% python3 -q
>>> import numpy as np
>>> from numpy import linalg as LA
>>> np.set_printoptions(suppress=True, linewidth=120)
>>> def rd(a):
...     return np.round(a, 3) + 0
... 
>>> K = np.load("w.npy")
>>> K
array([[ 1,  0],
       [-2,  1]])
>>> rd(LA.det(K))
np.float64(1.0)
>>> (K - K.T) / 2
array([[ 0.,  1.],
       [-1.,  0.]])
>>> rd(np.abs(LA.eigvals(K)).max())
np.float64(1.0)
>>> np.allclose(K @ K.T, K.T @ K)
False
>>> K.inv()
Traceback (most recent call last):
  File "<python-input-10>", line 1, in <module>
    K.inv()
    ^^^^^
AttributeError: 'numpy.ndarray' object has no attribute 'inv'
>>> assert K == K.T
Traceback (most recent call last):
  File "<python-input-11>", line 1, in <module>
    assert K == K.T
           ^^^^^^^^
ValueError: The truth value of an array with more than one element is ambiguous. Use a.any() or a.all()
>>> np.allclose(K, K.T)
False
>>> K @ K
array([[ 1,  0],
       [-4,  1]])
>>> LA.matrix_power(K, 3)
array([[ 1,  0],
       [-6,  1]])
>>> sv = 3 * 0.5 ** np.arange(3)
>>> Q, _ = LA.qr(np.array([[-0.9, -1.1, 0.2], [0.2, 0.0, 3.1], [-0.6, 0.8, 0.0]]))
>>> rng = np.random.default_rng(88855)
>>> m1 = rng.normal(size=(24, 3)) * sv @ Q
>>> rd(m1)
array([[ 4.043,  2.59 , -0.036],
       [-1.063,  0.336,  0.859],
       [ 5.289,  2.608, -3.391],
       [-3.429, -0.262, -0.527],
       [-1.649, -0.521, -1.925],
       [ 5.006,  3.285, -0.201],
       [ 0.005,  0.882, -2.131],
       [ 2.541,  2.208, -0.868],
       [-5.387, -1.663,  2.151],
       [ 0.231,  0.013, -1.538],
       [ 5.194,  4.687, -0.239],
       [-1.183, -0.599,  0.599],
       [-1.848, -1.507, -1.09 ],
       [-3.944, -3.701,  0.659],
       [ 1.687,  0.859, -0.369],
       [ 1.973,  0.938,  1.793],
       [ 0.675, -0.116,  1.494],
       [-1.195, -1.056, -1.351],
       [-2.009, -1.656,  0.968],
       [-1.441,  1.023, -1.707],
       [-0.53 ,  0.118,  0.655],
       [-2.287, -1.333, -0.047],
       [ 2.303,  1.272, -0.838],
       [ 0.725, -0.364, -1.371]])
>>> Uu, sv = LA.svd(m1)
Traceback (most recent call last):
  File "<python-input-20>", line 1, in <module>
    Uu, sv = LA.svd(m1)
    ^^^^^^
ValueError: too many values to unpack (expected 2)
>>> Uu, sv, Vt = LA.svd(m1, full_matrices=False)
>>> rd(Vt @ Vt.T)
array([[1., 0., 0.],
       [0., 1., 0.],
       [0., 0., 1.]])
>>> rd(np.sqrt((sv ** 2).sum())), rd(LA.norm(m1))
(np.float64(17.898), np.float64(17.898))
>>> gram = np.cov(m1, rowvar=False)
>>> rd(np.polyfit(m1[:, 2], m1[:, 0], 1))
array([-0.657, -0.077])
>>> rd(np.corrcoef(m1[:, 2], m1[:, 0])[0, 1])
np.float64(-0.306)
>>> gram.shape
(3, 3)
>>> rd(m1.std(axis=0))
array([2.839, 1.813, 1.321])
>>> rd(LA.eigvalsh(gram)[::-1])
array([11.504,  1.622,  0.531])
>>> cen = m1 - m1.mean(axis=0)
>>> Uu, sv, Vt = LA.svd(cen, full_matrices=False)
>>> rd(sv)
array([16.266,  6.109,  3.494])
>>> rd(cen.mean(axis=0))
array([0., 0., 0.])
>>> rd(Vt[0] * np.sign(Vt[0, np.abs(Vt[0]).argmax()]))
array([ 0.847,  0.513, -0.142])
>>> LA.matrix_rank(cen)
np.int64(3)
>>> np.searchsorted(np.cumsum(sv ** 2) / (sv ** 2).sum(), 0.9) + 1
np.int64(2)
>>> (np.sign(Uu[:, 0]) == np.sign(Uu[0, 0])).astype(int)
array([1, 0, 1, 0, 0, 1, 1, 1, 0, 1, 1, 0, 0, 0, 1, 1, 0, 0, 0, 0, 0, 0, 1, 1])
>>> rd((sv ** 2).sum() ** 2 / (sv ** 4).sum())
np.float64(1.379)
>>> A2 = np.c_[m1[:, :2] @ np.array([[-1, -1], [-1, -2]]), np.array([5, 7, 7, 1, 4, 4, 5, 0, 1, 8, 2, 4, 8, 0, 8, 4, 9, 8, 8, 2, 6, 9, 2, 8])]
>>> rd(A2)
array([[ -6.633,  -9.224,   5.   ],
       [  0.727,   0.39 ,   7.   ],
       [ -7.897, -10.505,   7.   ],
       [  3.691,   3.953,   1.   ],
       [  2.17 ,   2.691,   4.   ],
       [ -8.291, -11.576,   4.   ],
       [ -0.888,  -1.77 ,   5.   ],
       [ -4.75 ,  -6.958,   0.   ],
       [  7.051,   8.714,   1.   ],
       [ -0.244,  -0.257,   8.   ],
       [ -9.881, -14.568,   2.   ],
       [  1.782,   2.382,   4.   ],
       [  3.354,   4.861,   8.   ],
       [  7.645,  11.347,   0.   ],
       [ -2.546,  -3.405,   8.   ],
       [ -2.911,  -3.849,   4.   ],
       [ -0.559,  -0.443,   9.   ],
       [  2.25 ,   3.306,   8.   ],
       [  3.665,   5.321,   8.   ],
       [  0.419,  -0.604,   2.   ],
       [  0.411,   0.293,   6.   ],
       [  3.62 ,   4.954,   9.   ],
       [ -3.575,  -4.846,   2.   ],
       [ -0.361,   0.003,   8.   ]])
>>> rd(LA.norm(A2 - m1 @ LA.lstsq(m1, A2)[0], axis=0))
array([ 0.   ,  0.   , 27.321])
>>> LA.matrix_rank(np.c_[m1, A2])
np.int64(4)
>>> LA.matrix_rank(A2)
np.int64(3)
>>> D = LA.norm(A2[:, None] - A2[None], axis=-1)
>>> np.unravel_index(D.round(6).argmax(), D.shape)
(np.int64(10), np.int64(13))
>>> arr = np.loadtxt("block9.csv", delimiter=",")
>>> rd(arr)
array([[0.926, 0.185, 0.185],
       [0.185, 0.037, 0.037],
       [0.185, 0.037, 0.037]])
>>> W2 = m1[[16, 17]].astype(float)
>>> for _ in range(6):
...     idx = LA.norm(m1[:, None] - W2, axis=-1).argmin(axis=1)
...     W2 = np.array([m1[idx == j].mean(axis=0) for j in range(2)])
... 
>>> idx
array([0, 1, 0, 1, 1, 0, 1, 0, 1, 1, 0, 1, 1, 1, 0, 0, 1, 1, 1, 1, 1, 1, 0, 1])
>>> np.bincount(idx)
array([ 8, 16])
>>> rd(W2[1] - W2[0])
array([-5.025, -2.956,  0.25 ])
>>> np.allclose(arr[:-1].T @ LA.lstsq(arr[:-1].T, arr[-1])[0], arr[-1])
True
>>> rd(arr @ LA.pinv(arr) @ arr)
array([[0.926, 0.185, 0.185],
       [0.185, 0.037, 0.037],
       [0.185, 0.037, 0.037]])
>>> LA.lstsq(arr[:-1].T, arr[-1])[2]
np.int32(1)
>>> np.unique(arr.round(6), axis=0).shape
(2, 3)
>>> evals, vecs = LA.eigvalsh(arr)
Traceback (most recent call last):
  File "<python-input-57>", line 1, in <module>
    evals, vecs = LA.eigvalsh(arr)
    ^^^^^^^^^^^
ValueError: too many values to unpack (expected 2)
>>> evals, vecs = LA.eigh(arr)
>>> np.abs(vecs[:, -1]).round(6).argmax()
np.int64(0)
>>> rd(LA.eigvalsh(arr @ arr))
array([0., 0., 1.])
>>> rd(vecs.T @ arr @ vecs)
array([[0., 0., 0.],
       [0., 0., 0.],
       [0., 0., 1.]])
>>> rd(LA.eigvalsh(arr + -1 * np.eye(3)))
array([-1., -1.,  0.])
>>> (evals > 1e-8).sum(), (evals < -1e-8).sum()
(np.int64(1), np.int64(0))
>>> evals.sum(), np.trace(arr)
(np.float64(1.0), np.float64(1.0))
>>> data = np.load("x.npy")
>>> data
array([[ -0.7,  -0.6,   1.6],
       [ -2. ,   0.4,   1.3],
       [ -0.7,  -0.2,  -0.7],
       [  0.9,  -0.3,  -0.4],
       [  0.7,   0.6,   1.3],
       [ -1.1,  -1.2,   0.7],
       [ -0.6,   0.4,   0.1],
       [ -0.7,  -1.8,  -1.3],
       [ -1. ,   0.6,   1.8],
       [ 14. , -24. , -14. ],
       [ -1.1,  -1.4,  -0.2],
       [  0.4,  -0.8,   0.2],
       [ -0.9,  -2.4,   0.2]])
>>> # row 9 dominates
>>> cen = data - data.mean(axis=0)
>>> vecs = LA.svd(cen)[2][:1]
>>> A2 = cen - cen @ vecs.T @ vecs
>>> rd(np.cov(cen @ vecs.T, rowvar=False))
np.float64(75.647)
>>> rd(np.diag(vecs.T @ vecs))
array([0.216, 0.567, 0.217])
>>> x0 = np.array([-1, 0, 3])
>>> target = data @ x0
>>> rd(LA.pinv(data) @ data)
array([[1., 0., 0.],
       [0., 1., 0.],
       [0., 0., 1.]])
>>> rd(LA.lstsq(data, target)[0])
array([-1.,  0.,  3.])
>>> try:
...     LA.solve(data, target)
... except LA.LinAlgError as e:
...     print(e)
... 
Last 2 dimensions of the array must be square
>>> rd(target)
array([  5.5,   5.9,  -1.4,  -2.1,   3.2,   3.2,   0.9,  -3.2,   6.4, -56. ,   0.5,   0.2,   1.5])
>>> target = target + 0.1 * rng.normal(size=13)
>>> rd(target)
array([  5.4  ,   5.995,  -1.254,  -2.269,   3.087,   3.193,   0.868,  -3.095,   6.408, -55.987,   0.552,   0.232,
         1.44 ])
>>> coef, *_ = LA.lstsq(data, target)
>>> rd(LA.norm(target - data @ coef))
np.float64(0.226)
>>> coef.round()
array([-1.,  0.,  3.])
>>> rd(data.T @ (target - data @ coef))
array([0., 0., 0.])
>>> X = np.load("run7.npy")
>>> rd(X)
array([[-0.136, -0.227, -0.682, -0.682],
       [-0.227,  0.955, -0.136, -0.136],
       [-0.682, -0.136,  0.591, -0.409],
       [-0.682, -0.136, -0.409,  0.591]])
>>> gram = X.T @ X
>>> (X @ X.T).shape
(4, 4)
>>> rd(LA.eigvalsh(gram)[::-1])
array([1., 1., 1., 1.])
>>> rd(gram)
array([[1., 0., 0., 0.],
       [0., 1., 0., 0.],
       [0., 0., 1., 0.],
       [0., 0., 0., 1.]])
>>> np.allclose(gram, gram.T)
True
>>> evals, vecs = LA.eigh(X)
>>> rd(LA.eigvalsh(X + -3 * np.eye(4)))
array([-4., -2., -2., -2.])
>>> rd(evals)
array([-1.,  1.,  1.,  1.])
>>> rd(vecs.T @ vecs)
array([[1., 0., 0., 0.],
       [0., 1., 0., 0.],
       [0., 0., 1., 0.],
       [0., 0., 0., 1.]])
>>> rd(evals.sum()), rd(np.trace(X))
(np.float64(2.0), np.float64(2.0))
>>> (evals > 1e-8).sum(), (evals < -1e-8).sum()
(np.int64(3), np.int64(1))
>>> rd(LA.eigvalsh(X @ X))
array([1., 1., 1., 1.])
